$ python -q
>>> import numpy as np
>>> from numpy import linalg as LA
>>> np.set_printoptions(suppress=True, linewidth=140)
>>> rnd = lambda a: np.round(a, 3) + 0
>>> m1 = np.load("layer17.npy")
>>> print(m1)
[[ 0.451  1.132  0.769  0.346]
 [-1.98   5.18  -1.377 -1.705]
 [ 3.458  2.251 -1.179  0.725]
 [-3.618 -1.097  0.719 -1.949]
 [ 0.745  0.523  0.034  0.279]
 [-0.114  0.035  0.102 -1.008]
 [-3.916 -0.507 -0.769  1.989]
 [-0.788  2.165  1.249 -0.406]
 [-1.059  0.026 -1.187  0.869]
 [-2.31  -5.995  1.966 -2.185]
 [ 1.494 -0.409 -0.886 -2.685]
 [ 0.056 -2.842 -0.599 -0.398]
 [-4.139  1.275  0.617 -1.903]
 [-1.864  2.781 -0.847 -1.459]
 [ 0.153 -0.221 -1.732 -0.652]
 [-1.069 -1.493  1.723  0.512]
 [-2.386  0.146 -0.318  1.288]
 [-0.722 -3.473  0.106  1.144]
 [ 2.109  5.195  0.062  0.183]
 [-2.444  5.463  0.324  2.242]
 [-2.99   0.003  1.89  -2.922]
 [-1.578  2.861 -0.697 -0.479]
 [-2.691 -0.965 -0.65   0.718]
 [ 0.7   -3.454 -0.764  1.607]
 [ 6.416  1.718  1.512  2.388]
 [-5.759  2.171 -1.462 -0.403]]
>>> P = m1 @ LA.solve(m1.T @ m1, m1.T)
>>> print(rnd(np.trace(P)))
4.0
>>> print(np.allclose(P @ P, P))
True
>>> W0 = np.load("data.npy")
>>> print(W0)
[[-0.6  2.1  0.1  1.2]
 [ 0.1 -0.2  1.4  0.3]
 [-1.5 -0.1 -0.6 -1.3]
 [ 1.4  2.3  0.3 -1.2]
 [-0.9 -1.3 -0.1  0.3]
 [-0.5  1.5  1.9 -0.2]
 [ 0.5  0.3  0.8  0.7]
 [-0.9 -1.3  1.5  1.2]
 [ 0.7  0.8 -1.1  0.7]
 [ 0.5  0.1 -0.5  0.5]
 [ 0.4  1.7 -1.1 -1.2]
 [-0.3 -0.7  0.7 -2.9]
 [ 0.7  0.2  1.6 -0.8]
 [ 0.4  2.   0.4  1.7]
 [ 2.5  1.3 -1.3 -1.3]
 [-1.3  1.8 -0.7  1.6]
 [ 0.   1.  -0.2 -1.5]
 [-1.  -9.   5.   1.5]
 [ 0.4 -1.1  0.6  0.6]
 [ 0.1  1.   0.9  0.2]]
>>> P = W0 @ LA.solve(W0.T @ W0, W0.T)
>>> print(rnd(np.trace(P)))
4.0
>>> print(LA.matrix_rank(np.eye(20) - P))
16
